$ ipython --no-banner

In [1]: import numpy as np

In [2]: np.set_printoptions(precision=3, suppress=True, linewidth=120)

In [3]: M = 3 * np.eye(7) + np.ones((7, 7))

In [4]: M
Out[4]: 
array([[4., 1., 1., 1., 1., 1., 1.],
       [1., 4., 1., 1., 1., 1., 1.],
       [1., 1., 4., 1., 1., 1., 1.],
       [1., 1., 1., 4., 1., 1., 1.],
       [1., 1., 1., 1., 4., 1., 1.],
       [1., 1., 1., 1., 1., 4., 1.],
       [1., 1., 1., 1., 1., 1., 4.]])

In [5]: # symmetric

In [6]: O, Rm = np.linalg.qr(M)

In [7]: np.trace(O @ O.T)
Out[7]: np.float64(7.0)

In [8]: other = np.linalg.inv(M)

In [9]: np.round(M @ other, 3) + 0
Out[9]: 
array([[1., 0., 0., 0., 0., 0., 0.],
       [0., 1., 0., 0., 0., 0., 0.],
       [0., 0., 1., 0., 0., 0., 0.],
       [0., 0., 0., 1., 0., 0., 0.],
       [0., 0., 0., 0., 1., 0., 0.],
       [0., 0., 0., 0., 0., 1., 0.],
       [0., 0., 0., 0., 0., 0., 1.]])

In [10]: np.linalg.inv(other)
Out[10]: 
array([[4., 1., 1., 1., 1., 1., 1.],
       [1., 4., 1., 1., 1., 1., 1.],
       [1., 1., 4., 1., 1., 1., 1.],
       [1., 1., 1., 4., 1., 1., 1.],
       [1., 1., 1., 1., 4., 1., 1.],
       [1., 1., 1., 1., 1., 4., 1.],
       [1., 1., 1., 1., 1., 1., 4.]])

In [11]: print(round(np.linalg.slogdet(M)[0], 3))
1.0

In [12]: evals, evecs = np.linalg.eigh(M)

In [13]: vec = np.array([3, 2, -3, 3, -2, -2, 1])

In [14]: np.abs(M).sum(axis=1).max(), round(float(np.abs(evals).max()), 3)
Out[14]: (np.float64(10.0), 10.0)

In [15]: vec @ M @ vec
Out[15]: np.float64(124.0)

In [16]: evecs * np.maximum(evals, 0) @ evecs.T
Out[16]: 
array([[4., 1., 1., 1., 1., 1., 1.],
       [1., 4., 1., 1., 1., 1., 1.],
       [1., 1., 4., 1., 1., 1., 1.],
       [1., 1., 1., 4., 1., 1., 1.],
       [1., 1., 1., 1., 4., 1., 1.],
       [1., 1., 1., 1., 1., 4., 1.],
       [1., 1., 1., 1., 1., 1., 4.]])

In [17]: vec @ M @ vec / (vec @ vec), round(evals[0], 3), round(evals[-1], 3)
Out[17]: (np.float64(3.1), np.float64(3.0), np.float64(10.0))

In [18]: rng = np.random.default_rng(999874)

In [19]: labels = rng.permutation(7)

In [20]: labels
Out[20]: array([2, 3, 4, 5, 0, 1, 6])

In [21]: other = M[labels][:, labels]

In [22]: round(np.linalg.det(other), 3), round(float(np.linalg.det(M[labels])), 3)
Out[22]: (np.float64(7290.0), 7290.0)

In [23]: print(np.trace(other))
28.0

In [24]: u = np.array([4, -1, -9, -1, 9, -1, -8])

In [25]: other = M + np.outer(u, np.eye(7)[3])

In [26]: round(np.linalg.det(other) / np.linalg.det(M), 3), round(float(1 + np.linalg.solve(M, u)[3]), 3)
Out[26]: (np.float64(0.9), 0.9)

In [27]: np.linalg.matrix_rank(other - M)
Out[27]: np.int64(1)

In [28]: np.linalg.matrix_rank(np.linalg.inv(other) - np.linalg.inv(M), tol=1e-8)
Out[28]: np.int64(1)

In [29]: C = np.array([[-0.9, -0.1, 0.3, 0.1, 0.2],
    ...:     [0.8, -0.1, 0.8, 1.0, 0.4],
    ...:     [-0.7, -0.4, 1.0, -0.4, -1.1]])

In [30]: mat = np.array([[2, -3, -2],
    ...:     [-2, -2, -1],
    ...:     [-5, 5, 4],
    ...:     [-1, -4, 1],
    ...:     [2, 5, 0],
    ...:     [-2, -2, -5],
    ...:     [3, -5, -3],
    ...:     [-5, 4, -3],
    ...:     [-2, -1, -5],
    ...:     [4, -5, 0],
    ...:     [5, 0, -1],
    ...:     [-5, 0, 3],
    ...:     [-2, 4, 3],
    ...:     [5, -1, 5],
    ...:     [-4, 3, 4],
    ...:     [1, -4, -1],
    ...:     [-5, 5, 3],
    ...:     [-2, -4, -5],
    ...:     [-5, -5, -4],
    ...:     [0, 3, 3],
    ...:     [5, 4, 3],
    ...:     [1, 4, 0],
    ...:     [-1, 0, 2],
    ...:     [5, -1, -4],
    ...:     [1, 1, 2],
    ...:     [5, 4, -1],
    ...:     [-1, -3, 0]]) @ C + 0.3 * rng.normal(size=(27, 5))

In [31]: mat
Out[31]: 
array([[-2.997,  0.502, -4.295, -2.578,  1.683],
       [ 1.376,  0.333, -3.942, -2.21 ,  0.099],
       [ 5.775, -2.102,  6.845,  2.925, -3.299],
       [-3.372,  0.313, -2.112, -4.359, -3.128],
       [ 2.349, -0.928,  4.698,  5.155,  2.568],
       [ 3.77 ,  2.385, -7.574, -0.489,  4.148],
       [-4.331,  1.609, -5.625, -2.877,  1.644],
       [ 9.596,  1.238, -1.463,  4.64 ,  3.271],
       [ 4.574,  2.595, -5.697,  0.985,  4.67 ],
       [-7.178,  0.423, -3.141, -4.088, -1.137],
       [-3.799,  0.039,  0.845,  0.92 ,  2.061],
       [ 2.427, -0.528,  1.915, -1.258, -3.852],
       [ 3.214, -1.657,  5.539,  2.246, -2.078],
       [-8.746, -2.083,  5.725, -2.688, -5.068],
       [ 2.65 , -1.737,  5.05 ,  0.879, -4.364],
       [-3.479,  1.045, -3.671, -3.307, -0.077],
       [ 6.856, -1.345,  5.581,  3.287, -2.662],
       [ 2.626,  2.84 , -9.254, -2.421,  3.239],
       [ 3.274,  3.092, -9.205, -4.237,  1.451],
       [ 0.278, -1.864,  5.599,  1.847, -2.157],
       [-3.633, -2.194,  7.555,  3.408, -0.942],
       [ 2.519, -0.256,  3.553,  4.025,  1.911],
       [-0.573, -0.691,  1.303, -0.766, -1.988],
       [-2.803,  1.32 , -3.865,  1.477,  5.242],
       [-1.33 , -0.788,  2.972,  0.256, -1.483],
       [-0.379, -0.84 ,  3.913,  5.107,  4.067],
       [-2.436,  0.654, -2.094, -2.884, -1.629]])

In [32]: cov = np.cov(mat, rowvar=False)

In [33]: np.linalg.eigvalsh(cov)[::-1]
Out[33]: array([35.854, 22.507,  7.689,  0.083,  0.049])

In [34]: np.polyfit(mat[:, 3], mat[:, 1], 1)
Out[34]: array([-0.232,  0.077])

In [35]: Xs = mat - mat.mean(axis=0)

In [36]: Uu, sv, Vt = np.linalg.svd(Xs, full_matrices=False)

In [37]: print(np.linalg.matrix_rank(Xs))
5

In [38]: print(np.abs(Vt[-1]))
[0.151 0.278 0.48  0.662 0.481]

In [39]: print(np.round((sv ** 2).sum() ** 2 / (sv ** 4).sum(), 3))
2.366

In [40]: (np.sign(Uu[:, 0]) == np.sign(Uu[0, 0])).astype(int)
Out[40]: array([1, 1, 0, 1, 0, 1, 1, 0, 1, 1, 0, 0, 0, 0, 0, 1, 0, 1, 1, 0, 0, 0, 0, 1, 0, 0, 1])

In [41]: np.searchsorted(np.cumsum(sv ** 2) / (sv ** 2).sum(), 0.9) + 1
Out[41]: np.int64(3)

In [42]: np.abs(Uu[:, 0]).argmax()
Out[42]: np.int64(18)

In [43]: vec = np.array([6, 3, 0, -8, 0])

In [44]: target = mat @ vec

In [45]: print(np.round(np.linalg.solve(mat.T @ mat, mat.T @ target), 3) + 0)
[ 6.  3.  0. -8.  0.]

In [46]: np.round(np.linalg.lstsq(mat, target)[0], 3) + 0
Out[46]: array([ 6.,  3.,  0., -8.,  0.])

In [47]: target = target + 0.05 * rng.normal(size=27)

In [48]: target
Out[48]: 
array([  4.085,  26.956,   4.994,  15.564, -29.961,  33.71 ,   1.867,  24.236,  27.413,  -9.033, -29.954,  23.047,
        -3.657, -37.191,   3.629,   8.771,  10.848,  43.6  ,  62.899, -18.694, -55.644, -17.769,   0.654, -24.669,
       -12.252, -45.636,  10.437])

In [49]: beta, *_ = np.linalg.lstsq(mat, target)

In [50]: print(np.round(np.linalg.norm(target - mat @ beta), 3))
0.234

In [51]: Xs = (mat - mat.mean(axis=0)) / mat.std(axis=0)

In [52]: Xs.std(axis=0)
Out[52]: array([1., 1., 1., 1., 1.])

In [53]: np.argwhere(np.abs(Xs) > 2)
Out[53]: 
array([[ 7,  0],
       [13,  0]])

In [54]: beta = np.linalg.lstsq(np.delete(Xs, 0, axis=1), Xs[:, 0])[0]

In [55]: print(np.abs(beta).argmax())
2

In [56]: beta
Out[56]: array([ 0.121, -2.551,  2.596, -1.917])

In [57]: M @ np.ones(7)
Out[57]: array([10., 10., 10., 10., 10., 10., 10.])

In [58]: print((M @ M)[0])
[22. 13. 13. 13. 13. 13. 13.]

In [59]: np.fft.fft(M[0])
Out[59]: array([10.+0.j,  3.+0.j,  3.+0.j,  3.+0.j,  3.+0.j,  3.+0.j,  3.+0.j])
